In [1]: import numpy as np

In [2]: import numpy.linalg as la

In [3]: np.set_printoptions(precision=3, suppress=True, linewidth=140, sign=" ")

In [4]: A = np.array([[1.0, 4.0, -6.0, 10.0, 4.0, -2.0, -2.0],
   ...:     [4.0, 1.0, -6.0, 10.0, 4.0, -2.0, -2.0],
   ...:     [-6.0, -6.0, 6.0, -15.0, -6.0, 3.0, 3.0],
   ...:     [10.0, 10.0, -15.0, 22.0, 10.0, -5.0, -5.0],
   ...:     [4.0, 4.0, -6.0, 10.0, 1.0, -2.0, -2.0],
   ...:     [-2.0, -2.0, 3.0, -5.0, -2.0, -2.0, 1.0],
   ...:     [-2.0, -2.0, 3.0, -5.0, -2.0, 1.0, -2.0]])

In [5]: A
Out[5]: 
array([[  1.,   4.,  -6.,  10.,   4.,  -2.,  -2.],
       [  4.,   1.,  -6.,  10.,   4.,  -2.,  -2.],
       [ -6.,  -6.,   6., -15.,  -6.,   3.,   3.],
       [ 10.,  10., -15.,  22.,  10.,  -5.,  -5.],
       [  4.,   4.,  -6.,  10.,   1.,  -2.,  -2.],
       [ -2.,  -2.,   3.,  -5.,  -2.,  -2.,   1.],
       [ -2.,  -2.,   3.,  -5.,  -2.,   1.,  -2.]])

In [6]: evals, evecs = la.eigh(A)

In [7]: np.round(evecs.T @ evecs, 3) + 0
Out[7]: 
array([[ 1.,  0.,  0.,  0.,  0.,  0.,  0.],
       [ 0.,  1.,  0.,  0.,  0.,  0.,  0.],
       [ 0.,  0.,  1.,  0.,  0.,  0.,  0.],
       [ 0.,  0.,  0.,  1.,  0.,  0.,  0.],
       [ 0.,  0.,  0.,  0.,  1.,  0.,  0.],
       [ 0.,  0.,  0.,  0.,  0.,  1.,  0.],
       [ 0.,  0.,  0.,  0.,  0.,  0.,  1.]])

In [8]: (evals > 1e-8).sum(), (evals < -1e-8).sum()
Out[8]: (np.int64(1), np.int64(6))

In [9]: la.svd(A, compute_uv=False)
Out[9]: array([ 45.,   3.,   3.,   3.,   3.,   3.,   3.])

In [10]: np.abs(evecs[:, -1])
Out[10]: array([ 0.289,  0.289,  0.433,  0.722,  0.289,  0.144,  0.144])

In [11]: la.eigvalsh(A + -3 * np.eye(7))
Out[11]: array([-6., -6., -6., -6., -6., -6., 42.])

In [12]: np.abs(evecs[:, -1]).round(6).argmax()
Out[12]: np.int64(3)

In [13]: evecs @ np.diag(evals) @ evecs.T
Out[13]: 
array([[  1.,   4.,  -6.,  10.,   4.,  -2.,  -2.],
       [  4.,   1.,  -6.,  10.,   4.,  -2.,  -2.],
       [ -6.,  -6.,   6., -15.,  -6.,   3.,   3.],
       [ 10.,  10., -15.,  22.,  10.,  -5.,  -5.],
       [  4.,   4.,  -6.,  10.,   1.,  -2.,  -2.],
       [ -2.,  -2.,   3.,  -5.,  -2.,  -2.,   1.],
       [ -2.,  -2.,   3.,  -5.,  -2.,   1.,  -2.]])

In [14]: la.eigvalsh(A @ A)
Out[14]: array([    9.,     9.,     9.,     9.,     9.,     9.,  2025.])

In [15]: U, s, Vt = la.svd(A)

In [16]: s
Out[16]: array([ 45.,   3.,   3.,   3.,   3.,   3.,   3.])

In [17]: np.argmax(s[:-1] / (s[1:] + 1e-6)) + 1
Out[17]: np.int64(1)

In [18]: A2 = U[:, :1] @ np.diag(s[:1]) @ Vt[:1]

In [19]: la.matrix_rank(A, rtol=0.05)
Out[19]: np.int64(7)

In [20]: A2
Out[20]: 
array([[  3.75 ,   3.75 ,  -5.625,   9.375,   3.75 ,  -1.875,  -1.875],
       [  3.75 ,   3.75 ,  -5.625,   9.375,   3.75 ,  -1.875,  -1.875],
       [ -5.625,  -5.625,   8.437, -14.062,  -5.625,   2.812,   2.812],
       [  9.375,   9.375, -14.062,  23.437,   9.375,  -4.687,  -4.687],
       [  3.75 ,   3.75 ,  -5.625,   9.375,   3.75 ,  -1.875,  -1.875],
       [ -1.875,  -1.875,   2.812,  -4.687,  -1.875,   0.937,   0.937],
       [ -1.875,  -1.875,   2.812,  -4.687,  -1.875,   0.937,   0.937]])

In [21]: np.round(la.norm(A - A2, 2), 3), s[1]
Out[21]: (np.float64(3.0), np.float64(3.0))

In [22]: round(float(la.norm(A - A2) / la.norm(A)), 3)
Out[22]: 0.161

In [23]: rng = np.random.default_rng(6108)

In [24]: idx = rng.permutation(7)

In [25]: idx
Out[25]: array([ 3,  6,  1,  2,  4,  0,  5])

In [26]: A2 = A[idx][:, idx]

In [27]: A2
Out[27]: 
array([[ 22.,  -5.,  10., -15.,  10.,  10.,  -5.],
       [ -5.,  -2.,  -2.,   3.,  -2.,  -2.,   1.],
       [ 10.,  -2.,   1.,  -6.,   4.,   4.,  -2.],
       [-15.,   3.,  -6.,   6.,  -6.,  -6.,   3.],
       [ 10.,  -2.,   4.,  -6.,   1.,   4.,  -2.],
       [ 10.,  -2.,   4.,  -6.,   4.,   1.,  -2.],
       [ -5.,   1.,  -2.,   3.,  -2.,  -2.,  -2.]])

In [28]: np.trace(A2)
Out[28]: np.float64(27.0)

In [29]: evals, evecs = la.eigh(A)

In [30]: x = np.array([-2, 3, 4, 4, 3, 4, 5])

In [31]: evecs * np.abs(evals) @ evecs.T
Out[31]: 
array([[  6.5  ,   3.5  ,  -5.25 ,   8.75 ,   3.5  ,  -1.75 ,  -1.75 ],
       [  3.5  ,   6.5  ,  -5.25 ,   8.75 ,   3.5  ,  -1.75 ,  -1.75 ],
       [ -5.25 ,  -5.25 ,  10.875, -13.125,  -5.25 ,   2.625,   2.625],
       [  8.75 ,   8.75 , -13.125,  24.875,   8.75 ,  -4.375,  -4.375],
       [  3.5  ,   3.5  ,  -5.25 ,   8.75 ,   6.5  ,  -1.75 ,  -1.75 ],
       [ -1.75 ,  -1.75 ,   2.625,  -4.375,  -1.75 ,   3.875,   0.875],
       [ -1.75 ,  -1.75 ,   2.625,  -4.375,  -1.75 ,   0.875,   3.875]])

In [32]: round(x @ A @ x / (x @ x), 3), round(float(evals[0]), 3), evals[-1]
Out[32]: (np.float64(-2.484), -3.0, np.float64(45.0))

In [33]: np.abs(A).sum(axis=1).max(), np.abs(evals).max()
Out[33]: (np.float64(77.0), np.float64(45.0))

In [34]: (np.sign(evecs[:, -1].round(6)) == np.sign(evecs[0, -1].round(6))).astype(int)
Out[34]: array([ 1,  1,  0,  1,  1,  0,  0])

In [35]: la.eigvalsh(A[1:, 1:])
Out[35]: array([-3., -3., -3., -3., -3., 41.])

In [36]: J = np.loadtxt("a.csv", delimiter=",")

In [37]: J
Out[37]: 
array([[ -6.,   8.,   6., -30.,  40.,  30.],
       [ -3.,  -6.,  -9., -15., -30., -45.],
       [  6.,  -2.,   1.,  30., -10.,   5.],
       [-18.,  24.,  18.,  18., -24., -18.],
       [ -9., -18., -27.,   9.,  18.,  27.],
       [ 18.,  -6.,   3., -18.,   6.,  -3.]])

In [38]: np.allclose(J, J.T)
Out[38]: False

In [39]: la.matrix_power(J, 2)
Out[39]: 
array([[  768., -1728., -1632.,  -480.,  1080.,  1020.],
       [ -288.,   480.,   432.,   180.,  -300.,  -270.],
       [ -384.,   928.,   880.,   240.,  -580.,  -550.],
       [ -288.,   648.,   612.,  1152., -2592., -2448.],
       [  108.,  -180.,  -162.,  -432.,   720.,   648.],
       [  144.,  -348.,  -330.,  -576.,  1392.,  1320.]])

In [40]: J @ J
Out[40]: 
array([[  768., -1728., -1632.,  -480.,  1080.,  1020.],
       [ -288.,   480.,   432.,   180.,  -300.,  -270.],
       [ -384.,   928.,   880.,   240.,  -580.,  -550.],
       [ -288.,   648.,   612.,  1152., -2592., -2448.],
       [  108.,  -180.,  -162.,  -432.,   720.,   648.],
       [  144.,  -348.,  -330.,  -576.,  1392.,  1320.]])

In [41]: np.sort(np.abs(la.eigvals(J)))
Out[41]: array([  3.415,   3.415,   5.449,   5.449,  38.984,  62.196])

In [42]: np.trace(J)
Out[42]: np.float64(22.0)

In [43]: round(float(np.abs(la.eigvals(J)).max()), 3)
Out[43]: 62.196

In [44]: (J + J.T) / 2
Out[44]: 
array([[ -6. ,   2.5,   6. , -24. ,  15.5,  24. ],
       [  2.5,  -6. ,  -5.5,   4.5, -24. , -25.5],
       [  6. ,  -5.5,   1. ,  24. , -18.5,   4. ],
       [-24. ,   4.5,  24. ,  18. ,  -7.5, -18. ],
       [ 15.5, -24. , -18.5,  -7.5,  18. ,  16.5],
       [ 24. , -25.5,   4. , -18. ,  16.5,  -3. ]])

In [45]: mat = np.loadtxt("dump.csv", delimiter=",")

In [46]: mat
Out[46]: 
array([[ 1.   ,  0.   ,  0.   ,  0.   ,  0.   ],
       [ 0.   ,  1.   ,  0.   ,  0.   ,  0.   ],
       [ 0.   ,  0.   ,  0.998,  0.   , -0.07 ],
       [ 0.   ,  0.   ,  0.   ,  1.   ,  0.   ],
       [ 0.   ,  0.   ,  0.07 ,  0.   ,  0.998]])

In [47]: x = np.array([-2, -8, -6, -5, 8])

In [48]: h = np.maximum(mat @ x, 0)

In [49]: np.tanh(mat @ x)
Out[49]: array([-0.964, -1.   , -1.   , -1.   ,  1.   ])

In [50]: x = np.array([2, -5, 2, 6, -2])

In [51]: np.abs(la.eigvals(mat))
Out[51]: array([ 1.,  1.,  1.,  1.,  1.])

In [52]: round(float(la.norm(x)), 3), round(la.norm(mat @ x), 3)
Out[52]: (8.544, np.float64(8.544))

In [53]: np.sort(np.abs(np.degrees(np.angle(la.eigvals(mat)))))
Out[53]: array([ 0.,  0.,  0.,  4.,  4.])

In [54]: np.round(la.det(mat), 3)
Out[54]: np.float64(1.0)

In [55]: A2 = mat + rng.integers(-2, 3, (5, 1)) @ rng.integers(-2, 3, (1, 5))

In [56]: A2
Out[56]: 
array([[ 5.   , -2.   ,  2.   ,  4.   , -4.   ],
       [ 4.   , -1.   ,  2.   ,  4.   , -4.   ],
       [ 4.   , -2.   ,  2.998,  4.   , -4.07 ],
       [ 2.   , -1.   ,  1.   ,  3.   , -2.   ],
       [ 4.   , -2.   ,  2.07 ,  4.   , -3.002]])

In [57]: la.matrix_rank(A2 - mat, tol=1e-8)
Out[57]: np.int64(1)

In [58]: f = np.array([2, 3, 1, 2, 2])

In [59]: A2 = mat + np.outer(f, np.eye(5)[0])

In [60]: la.matrix_rank(la.inv(A2) - la.inv(mat), tol=1e-8)
Out[60]: np.int64(1)

In [61]: K = np.loadtxt("x.csv", delimiter=",")

In [62]: K
Out[62]: 
array([[ 0.,  0.,  0.,  0.,  0.,  0.],
       [ 0.,  0.,  1.,  0.,  1.,  1.],
       [ 0.,  1.,  0.,  0.,  1.,  0.],
       [ 0.,  0.,  0.,  0.,  1.,  0.],
       [ 0.,  1.,  1.,  1.,  0.,  0.],
       [ 0.,  1.,  0.,  0.,  0.,  0.]])

In [63]: np.trace(K)
Out[63]: np.float64(0.0)

In [64]: np.round(la.det(K), 3)
Out[64]: np.float64(0.0)

In [65]: K @ K
Out[65]: 
array([[ 0.,  0.,  0.,  0.,  0.,  0.],
       [ 0.,  3.,  1.,  1.,  1.,  0.],
       [ 0.,  1.,  2.,  1.,  1.,  1.],
       [ 0.,  1.,  1.,  1.,  0.,  0.],
       [ 0.,  1.,  1.,  0.,  3.,  1.],
       [ 0.,  0.,  1.,  0.,  1.,  1.]])

In [66]: np.allclose(K, K.T)
Out[66]: True

In [67]: (K + K.T) / 2
Out[67]: 
array([[ 0.,  0.,  0.,  0.,  0.,  0.],
       [ 0.,  0.,  1.,  0.,  1.,  1.],
       [ 0.,  1.,  0.,  0.,  1.,  0.],
       [ 0.,  0.,  0.,  0.,  1.,  0.],
       [ 0.,  1.,  1.,  1.,  0.,  0.],
       [ 0.,  1.,  0.,  0.,  0.,  0.]])

In [68]: la.matrix_power(K, 2)
Out[68]: 
array([[ 0.,  0.,  0.,  0.,  0.,  0.],
       [ 0.,  3.,  1.,  1.,  1.,  0.],
       [ 0.,  1.,  2.,  1.,  1.,  1.],
       [ 0.,  1.,  1.,  1.,  0.,  0.],
       [ 0.,  1.,  1.,  0.,  3.,  1.],
       [ 0.,  0.,  1.,  0.,  1.,  1.]])

In [69]: round(float(np.abs(la.eigvals(K)).max()), 3)
Out[69]: 2.303

In [70]: np.round(np.sort(np.abs(la.eigvals(K))), 3) + 0
Out[70]: array([ 0.   ,  0.   ,  0.618,  1.303,  1.618,  2.303])
